$ ipython --no-banner

In [1]: import numpy as np

In [2]: np.set_printoptions(precision=2, suppress=True, linewidth=160)

In [3]: def rd(a):
   ...:     return np.round(a, 2) + 0
   ...: 

In [4]: A = np.load("out19.npy")

In [5]: A
Out[5]: 
array([[ 5, -3, -1,  3,  0,  0, -2, -2],
       [-3,  2,  1, -2,  0,  0,  1,  2],
       [-1,  1,  1, -1,  0,  0,  0,  2],
       [ 3, -2, -1,  2,  0,  0, -1, -2],
       [ 0,  0,  0,  0,  0,  0,  0,  0],
       [ 0,  0,  0,  0,  0,  0,  0,  0],
       [-2,  1,  0, -1,  0,  0,  1,  0],
       [-2,  2,  2, -2,  0,  0,  0,  4]])

In [6]: A.reshape(8, 9)
---------------------------------------------------------------------------
ValueError                                Traceback (most recent call last)
Cell In[6], line 1
----> 1 A.reshape(8, 9)

ValueError: cannot reshape array of size 64 into shape (8,9)

In [7]: A.reshape(-1, 2)
Out[7]: 
array([[ 5, -3],
       [-1,  3],
       [ 0,  0],
       [-2, -2],
       [-3,  2],
       [ 1, -2],
       [ 0,  0],
       [ 1,  2],
       [-1,  1],
       [ 1, -1],
       [ 0,  0],
       [ 0,  2],
       [ 3, -2],
       [-1,  2],
       [ 0,  0],
       [-1, -2],
       [ 0,  0],
       [ 0,  0],
       [ 0,  0],
       [ 0,  0],
       [ 0,  0],
       [ 0,  0],
       [ 0,  0],
       [ 0,  0],
       [-2,  1],
       [ 0, -1],
       [ 0,  0],
       [ 1,  0],
       [-2,  2],
       [ 2, -2],
       [ 0,  0],
       [ 0,  4]])

In [8]: A.ravel(order="F")
Out[8]: 
array([ 5, -3, -1,  3,  0,  0, -2, -2, -3,  2,  1, -2,  0,  0,  1,  2, -1,  1,  1, -1,  0,  0,  0,  2,  3, -2, -1,  2,  0,  0, -1, -2,  0,  0,  0,  0,  0,  0,
        0,  0,  0,  0,  0,  0,  0,  0,  0,  0, -2,  1,  0, -1,  0,  0,  1,  0, -2,  2,  2, -2,  0,  0,  0,  4])

In [9]: T = A.reshape(8, 2, -1)

In [10]: np.einsum("ihd,ihd->ih", T, T)
Out[10]: 
array([[44,  8],
       [18,  5],
       [ 4,  4],
       [18,  5],
       [ 0,  0],
       [ 0,  0],
       [ 6,  1],
       [16, 16]])

In [11]: T.sum(axis=1)
Out[11]: 
array([[ 5, -3, -3,  1],
       [-3,  2,  2,  0],
       [-1,  1,  1,  1],
       [ 3, -2, -2,  0],
       [ 0,  0,  0,  0],
       [ 0,  0,  0,  0],
       [-2,  1,  1, -1],
       [-2,  2,  2,  2]])

In [12]: T[:, 0]
Out[12]: 
array([[ 5, -3, -1,  3],
       [-3,  2,  1, -2],
       [-1,  1,  1, -1],
       [ 3, -2, -1,  2],
       [ 0,  0,  0,  0],
       [ 0,  0,  0,  0],
       [-2,  1,  0, -1],
       [-2,  2,  2, -2]])

In [13]: T.shape
Out[13]: (8, 2, 4)

In [14]: Uu, s, vt = np.linalg.svd(A)

In [15]: rd(s)
Out[15]: array([11.53,  3.47,  0.  ,  0.  ,  0.  ,  0.  ,  0.  ,  0.  ])

In [16]: Y = Uu[:, :2] @ np.diag(s[:2]) @ vt[:2]

In [17]: np.linalg.matrix_rank(Y)
Out[17]: np.int64(2)

In [18]: np.linalg.matrix_rank(A, rtol=0.05)
Out[18]: np.int64(2)

In [19]: Y = np.array([[-2, -2],
    ...:     [0, 0],
    ...:     [-1, 3],
    ...:     [-2, -3],
    ...:     [-2, 3],
    ...:     [-1, 1],
    ...:     [1, 1],
    ...:     [-2, -1]])

In [20]: np.einsum("ij,ij->i", A, A)
Out[20]: array([52, 23,  8, 23,  0,  0,  7, 32])

In [21]: Y @ A
---------------------------------------------------------------------------
ValueError                                Traceback (most recent call last)
Cell In[21], line 1
----> 1 Y @ A

ValueError: matmul: Input operand 1 has a mismatch in its core dimension 0, with gufunc signature (n?,k),(k,m?)->(n?,m?) (size 8 is different from 2)

In [22]: np.einsum("ij->j", A)
Out[22]: array([ 0,  1,  2, -1,  0,  0, -1,  4])

In [23]: np.einsum("ik,kj->ij", A, Y)
Out[23]: 
array([[-13, -22],
       [  6,  14],
       [ -1,   6],
       [ -6, -14],
       [  0,   0],
       [  0,   0],
       [  7,   8],
       [ -2,  12]])

In [24]: mat = np.array([[1, -3, 0, 0, 2, 3],
    ...:     [0, 3, 0, 1, 1, 1],
    ...:     [0, 0, 0, 3, -3, 1],
    ...:     [0, 0, 0, 1, -2, -1],
    ...:     [0, 0, 0, 0, -3, -2],
    ...:     [0, 0, 0, 0, 0, 2]])

In [25]: np.linalg.matrix_rank(mat, rtol=0.1)
Out[25]: np.int64(4)

In [26]: [round(float(x), 2) for x in np.linalg.svd(mat, compute_uv=False)[:3]]
Out[26]: [6.32, 4.43, 4.0]

In [27]: rd(np.linalg.norm(mat, 2) / np.linalg.norm(mat))
Out[27]: np.float64(0.72)

In [28]: m1 = np.diag(10 * np.array([2, 0, 1, 3, 1, 3, 3, 1])) + np.array([[4, 3, 2, 4, 5, 5, 2, 1],
    ...:     [5, 0, 0, 4, 4, 4, 4, 3],
    ...:     [5, 5, 0, 1, 3, 0, 5, 3],
    ...:     [2, 5, 2, 5, 4, 5, 4, 1],
    ...:     [5, 1, 2, 5, 2, 0, 5, 3],
    ...:     [1, 2, 5, 1, 1, 1, 5, 2],
    ...:     [4, 1, 5, 4, 2, 2, 3, 4],
    ...:     [5, 5, 5, 0, 2, 1, 2, 3]])

In [29]: m1
Out[29]: 
array([[24,  3,  2,  4,  5,  5,  2,  1],
       [ 5,  0,  0,  4,  4,  4,  4,  3],
       [ 5,  5, 10,  1,  3,  0,  5,  3],
       [ 2,  5,  2, 35,  4,  5,  4,  1],
       [ 5,  1,  2,  5, 12,  0,  5,  3],
       [ 1,  2,  5,  1,  1, 31,  5,  2],
       [ 4,  1,  5,  4,  2,  2, 33,  4],
       [ 5,  5,  5,  0,  2,  1,  2, 13]])

In [30]: x0 = np.array([0, 1, 2, 2, 1, 3, 1, 1])

In [31]: a = np.maximum(m1 @ x0, 0)

In [32]: np.maximum(m1 @ (3 * x0), 0)
Out[32]: array([114,  93, 114, 309, 105, 345, 192, 105])

In [33]: np.flatnonzero(a > 1e-9)
Out[33]: array([0, 1, 2, 3, 4, 5, 6, 7])

In [34]: m1.T @ a
Out[34]: array([2184, 1323, 1802, 4465, 1573, 4557, 3734, 1394])

In [35]: np.maximum(m1 @ x0, 0) - np.maximum(-m1 @ x0, 0)
Out[35]: array([ 38,  31,  38, 103,  35, 115,  64,  35])

In [36]: F = np.array([[-3, -1, 1, -3], [-1, 3, 3, -1], [2, 0, -1, 2], [-2, -3, -3, -3]])

In [37]: F
Out[37]: 
array([[-3, -1,  1, -3],
       [-1,  3,  3, -1],
       [ 2,  0, -1,  2],
       [-2, -3, -3, -3]])

In [38]: rd(np.linalg.det(2 * F)), rd(np.linalg.det(F))
Out[38]: (np.float64(32.0), np.float64(2.0))

In [39]: np.einsum("ij,ji->", F, F)
Out[39]: np.int64(40)

In [40]: rd(np.poly(F))
Out[40]: array([  1.,   4., -12., -19.,   2.])

In [41]: W = np.array([[3, 5], [1, 5], [2, 4], [5, 0]])

In [42]: beta = np.array([0, 2])

In [43]: act = np.maximum(F @ W + beta, 0)

In [44]: act
Out[44]: 
array([[ 0,  0],
       [ 1, 24],
       [14,  8],
       [ 0,  0]])

In [45]: C = np.array([[2, -2, 2], [0, 2, -2]])

In [46]: (act @ C).round(6).argmax(axis=1)
Out[46]: array([0, 1, 0, 0])

In [47]: act @ C
Out[47]: 
array([[  0,   0,   0],
       [  2,  46, -46],
       [ 28, -12,  12],
       [  0,   0,   0]])

In [48]: W @ C
Out[48]: 
array([[  6,   4,  -4],
       [  2,   8,  -8],
       [  4,   4,  -4],
       [ 10, -10,  10]])

In [49]: vals, vecs = np.linalg.eig(F)

In [50]: rd(np.prod(vals))
Out[50]: np.float64(2.0)

In [51]: rd(F @ vecs[:, 0] - vals[0] * vecs[:, 0])
Out[51]: array([0., 0., 0., 0.])

In [52]: rd(np.sort(np.linalg.eigvals(F.T)))
Out[52]: array([-5.54, -1.32,  0.1 ,  2.76])

In [53]: np.allclose(F, F.T)
Out[53]: False

In [54]: np.linalg.determinant(F)
---------------------------------------------------------------------------
AttributeError                            Traceback (most recent call last)
Cell In[54], line 1
----> 1 np.linalg.determinant(F)

AttributeError: module 'numpy.linalg' has no attribute 'determinant'

In [55]: np.allclose(F @ F.T, F.T @ F)
Out[55]: False

In [56]: (F - F.T) / 2
Out[56]: 
array([[ 0. ,  0. , -0.5, -0.5],
       [ 0. ,  0. ,  1.5,  1. ],
       [ 0.5, -1.5,  0. ,  2.5],
       [ 0.5, -1. , -2.5,  0. ]])

In [57]: rd(np.linalg.det(F))
Out[57]: np.float64(2.0)

In [58]: rd(np.sort(np.abs(np.linalg.eigvals(F))))
Out[58]: array([0.1 , 1.32, 2.76, 5.54])

In [59]: np.trace(F)
Out[59]: np.int64(-4)

In [60]: (F + F.T) / 2
Out[60]: 
array([[-3. , -1. ,  1.5, -2.5],
       [-1. ,  3. ,  1.5, -2. ],
       [ 1.5,  1.5, -1. , -0.5],
       [-2.5, -2. , -0.5, -3. ]])

In [61]: np.linalg.matrix_power(F, 4)
Out[61]: 
array([[ 561,  305,  123,  683],
       [ 233,  195,  105,  281],
       [-370, -216,  -93, -450],
       [ 274,  123,   43,  337]])

In [62]: X = np.loadtxt("dump.csv", delimiter=",")

In [63]: X
Out[63]: 
array([[ 13.,   2.,   4.,  -4.,  -2.,  -4.],
       [  2.,  18.,  -5., -12.,  -8.,  -1.],
       [  4.,  -5.,   4.,   3.,   2.,  -2.],
       [ -4., -12.,   3.,  11.,   6.,  -2.],
       [ -2.,  -8.,   2.,   6.,   8.,   2.],
       [ -4.,  -1.,  -2.,  -2.,   2.,   7.]])

In [64]: Uu, s, vt = np.linalg.svd(X)

In [65]: rd(s)
Out[65]: array([33.27, 16.57,  7.28,  3.2 ,  0.68,  0.  ])

In [66]: Y = Uu[:, :5] @ np.diag(s[:5]) @ vt[:5]

In [67]: rd(np.abs(X - Y).max())
Out[67]: np.float64(0.0)

In [68]: rd(np.linalg.norm(X - Y, 2)), rd(s[5])
Out[68]: (np.float64(0.0), np.float64(0.0))

In [69]: rd(Y)
Out[69]: 
array([[ 13.,   2.,   4.,  -4.,  -2.,  -4.],
       [  2.,  18.,  -5., -12.,  -8.,  -1.],
       [  4.,  -5.,   4.,   3.,   2.,  -2.],
       [ -4., -12.,   3.,  11.,   6.,  -2.],
       [ -2.,  -8.,   2.,   6.,   8.,   2.],
       [ -4.,  -1.,  -2.,  -2.,   2.,   7.]])

In [70]: np.allclose(X @ X.T, X.T @ X)
Out[70]: True

In [71]: X @ X
Out[71]: 
array([[ 225.,  110.,   50., -112.,  -82.,  -86.],
       [ 110.,  562., -152., -417., -296.,  -15.],
       [  50., -152.,   74.,  105.,   70.,  -35.],
       [-112., -417.,  105.,  330.,  220.,   -2.],
       [ -82., -296.,   70.,  220.,  176.,   30.],
       [ -86.,  -15.,  -35.,   -2.,   30.,   78.]])

In [72]: rd(np.linalg.det(X))
Out[72]: np.float64(36.0)

In [73]: rd(np.sort(np.abs(np.linalg.eigvals(X))))
Out[73]: array([ 0.  ,  0.68,  3.2 ,  7.28, 16.57, 33.27])

In [74]: rd(np.linalg.matrix_power(X, 3))
Out[74]: 
array([[  4301.,   4266.,    222.,  -3622.,  -2730.,  -1652.],
       [  4266.,  18483.,  -4791., -13973.,  -9920.,   -561.],
       [   222.,  -4791.,   1781.,   3491.,   2384.,   -511.],
       [ -3622., -13973.,   3491.,  10721.,   7506.,    421.],
       [ -2730.,  -9920.,   2384.,   7506.,   5460.,    606.],
       [ -1652.,   -561.,   -511.,    421.,    606.,   1039.]])

In [75]: rd(np.abs(np.linalg.eigvals(X)).max())
Out[75]: np.float64(33.27)
